$ python -q
>>> import numpy as np
>>> from numpy import linalg as LA
>>> np.set_printoptions(precision=2, suppress=True, linewidth=120, floatmode="fixed")
>>> arr = np.loadtxt("block5.csv", delimiter=",")
>>> arr
array([[-0.34, -0.72, -0.15,  0.59],
       [ 0.71,  0.02, -0.66,  0.25],
       [-0.50, -0.01, -0.71, -0.48],
       [-0.37,  0.70, -0.15,  0.59]])
>>> # orthonormal columns
>>> x0 = np.array([-2, -2, -1, 2])
>>> a = np.maximum(arr @ x0, 0)
>>> np.flatnonzero(a > 1e-9)
array([0, 2, 3])
>>> np.tanh(arr @ x0)
array([ 1.00, -0.28,  0.65,  0.59])
>>> arr.T @ a
array([-1.80, -2.00, -1.19,  2.07])
>>> B = np.array([[2, 3, 0], [3, 2, 0]])
>>> basis = np.kron(B, arr)
>>> np.round(LA.norm(basis, 2), 2), round(LA.norm(B, 2) * LA.norm(arr, 2), 2)
(np.float64(5.0), np.float64(5.0))
>>> basis.shape
(8, 12)
>>> LA.matrix_rank(basis)
np.int64(8)
>>> Q = arr.astype(float).copy()
>>> for j in range(4):
...     Q[:, j] -= Q[:, :j] @ (Q[:, :j].T @ Q[:, j])
...     Q[:, j] /= LA.norm(Q[:, j])
... 
>>> Q
array([[-0.34, -0.72, -0.15,  0.59],
       [ 0.71,  0.02, -0.66,  0.25],
       [-0.50, -0.01, -0.71, -0.48],
       [-0.37,  0.70, -0.15,  0.59]])
>>> np.round(Q.T @ Q, 2) + 0
array([[1.00, 0.00, 0.00, 0.00],
       [0.00, 1.00, 0.00, 0.00],
       [0.00, 0.00, 1.00, 0.00],
       [0.00, 0.00, 0.00, 1.00]])
>>> F = np.array([[4.0, 1.0, 0.0, 0.0, 0.0],
...     [0.0, 4.0, 1.0, 0.0, 0.0],
...     [0.0, 0.0, 4.0, 1.0, 0.0],
...     [0.0, 0.0, 0.0, 4.0, 1.0],
...     [0.0, 0.0, 0.0, 0.0, 4.0]])
>>> LA.norm(F, axis=1)
array([4.12, 4.12, 4.12, 4.12, 4.00])
>>> np.round(LA.norm(F, 1), 2), round(LA.norm(F, np.inf), 2)
(np.float64(5.0), np.float64(5.0))
>>> F[0] @ F[4]
np.float64(0.0)
>>> round(float(LA.norm(F, 2)), 2)
4.88
>>> w, V = LA.eig(F)
>>> np.sort(LA.eigvals(F @ F))
array([16.00, 16.00, 16.00, 16.00, 16.00])
>>> w
array([4.00, 4.00, 4.00, 4.00, 4.00])
>>> np.prod(w)
np.float64(1024.0)
>>> np.sort(LA.eigvals(F.T))
array([4.00, 4.00, 4.00, 4.00, 4.00])
>>> rng = np.random.default_rng(402714)
>>> z = rng.permutation(5)
>>> z
array([4, 1, 3, 0, 2])
>>> B = F[z][:, z]
>>> np.trace(B)
np.float64(20.0)
>>> round(LA.det(B), 2), np.round(LA.det(F[z]), 2)
(np.float64(1024.0), np.float64(-1024.0))
>>> B
array([[4.00, 0.00, 0.00, 0.00, 0.00],
       [0.00, 4.00, 0.00, 0.00, 1.00],
       [1.00, 0.00, 4.00, 0.00, 0.00],
       [0.00, 1.00, 0.00, 4.00, 0.00],
       [0.00, 0.00, 1.00, 0.00, 4.00]])
>>> np.diag(B)
array([4.00, 4.00, 4.00, 4.00, 4.00])
>>> F @ F
array([[16.00,  8.00,  1.00,  0.00,  0.00],
       [ 0.00, 16.00,  8.00,  1.00,  0.00],
       [ 0.00,  0.00, 16.00,  8.00,  1.00],
       [ 0.00,  0.00,  0.00, 16.00,  8.00],
       [ 0.00,  0.00,  0.00,  0.00, 16.00]])
>>> (F + F.T) / 2
array([[4.00, 0.50, 0.00, 0.00, 0.00],
       [0.50, 4.00, 0.50, 0.00, 0.00],
       [0.00, 0.50, 4.00, 0.50, 0.00],
       [0.00, 0.00, 0.50, 4.00, 0.50],
       [0.00, 0.00, 0.00, 0.50, 4.00]])
>>> np.round(np.abs(LA.eigvals(F)).max(), 2)
np.float64(4.0)
>>> np.sort(np.abs(LA.eigvals(F)))
array([4.00, 4.00, 4.00, 4.00, 4.00])
>>> (F - F.T) / 2
array([[ 0.00,  0.50,  0.00,  0.00,  0.00],
       [-0.50,  0.00,  0.50,  0.00,  0.00],
       [ 0.00, -0.50,  0.00,  0.50,  0.00],
       [ 0.00,  0.00, -0.50,  0.00,  0.50],
       [ 0.00,  0.00,  0.00, -0.50,  0.00]])
>>> np.allclose(F, F.T)
False
>>> J = np.loadtxt("run15.csv", delimiter=",")
>>> J
array([[-0.72,  0.55, -0.42],
       [-0.31, -0.80, -0.51],
       [-0.62, -0.24,  0.75]])
>>> # orthonormal columns
>>> Q = J.astype(float).copy()
>>> for j in range(3):
...     Q[:, j] -= Q[:, :j] @ (Q[:, :j].T @ Q[:, j])
...     Q[:, j] /= LA.norm(Q[:, j])
... 
>>> np.round(Q.T @ Q, 2) + 0
array([[1.00, 0.00, 0.00],
       [0.00, 1.00, 0.00],
       [0.00, 0.00, 1.00]])
>>> np.round(Q.T @ J, 2) + 0
array([[1.00, 0.00, 0.00],
       [0.00, 1.00, 0.00],
       [0.00, 0.00, 1.00]])
>>> Q
array([[-0.72,  0.55, -0.42],
       [-0.31, -0.80, -0.51],
       [-0.62, -0.24,  0.75]])
>>> x0 = np.array([4, 6, 5])
>>> y = J @ x0
>>> y
array([-1.71, -8.61, -0.17])
>>> np.round(LA.solve(J, J[:, 1]), 2) + 0
array([0.00, 1.00, 0.00])
>>> np.round(LA.solve(J.T, J[1]), 2) + 0
array([0.00, 1.00, 0.00])
>>> data = np.loadtxt("x.csv", delimiter=",")
>>> data
array([[0.50, 0.00, 0.17, 0.33],
       [0.14, 0.43, 0.29, 0.14],
       [0.14, 0.29, 0.29, 0.29],
       [0.40, 0.20, 0.20, 0.20]])
>>> # rows sum to 1
>>> data.ravel(order="F")
array([0.50, 0.14, 0.14, 0.40, 0.00, 0.43, 0.29, 0.20, 0.17, 0.29, 0.29, 0.20, 0.33, 0.14, 0.29, 0.20])
>>> T = data.reshape(4, 2, -1)
>>> T.transpose(1, 0, 2)
array([[[0.50, 0.00],
        [0.14, 0.43],
        [0.14, 0.29],
        [0.40, 0.20]],

       [[0.17, 0.33],
        [0.29, 0.14],
        [0.29, 0.29],
        [0.20, 0.20]]])
>>> T.shape
(4, 2, 2)
>>> T.sum(axis=1)
array([[0.67, 0.33],
       [0.43, 0.57],
       [0.43, 0.57],
       [0.60, 0.40]])
>>> np.einsum("ihd,ihd->ih", T, T)
array([[0.25, 0.14],
       [0.20, 0.10],
       [0.10, 0.16],
       [0.20, 0.08]])
>>> U, sigma, vt = LA.svd(data)
>>> np.argmax(sigma[:-1] / (sigma[1:] + 1e-6)) + 1
np.int64(3)
>>> sigma.round(2) + 0
array([1.01, 0.45, 0.15, 0.00])
>>> B = U[:, :3] @ np.diag(sigma[:3]) @ vt[:3]
>>> round(np.abs(data - B).max(), 2)
np.float64(0.0)
>>> LA.matrix_rank(B)
np.int64(3)
>>> B.round(2) + 0
array([[0.50, 0.00, 0.17, 0.33],
       [0.14, 0.43, 0.29, 0.14],
       [0.14, 0.29, 0.29, 0.29],
       [0.40, 0.20, 0.20, 0.20]])
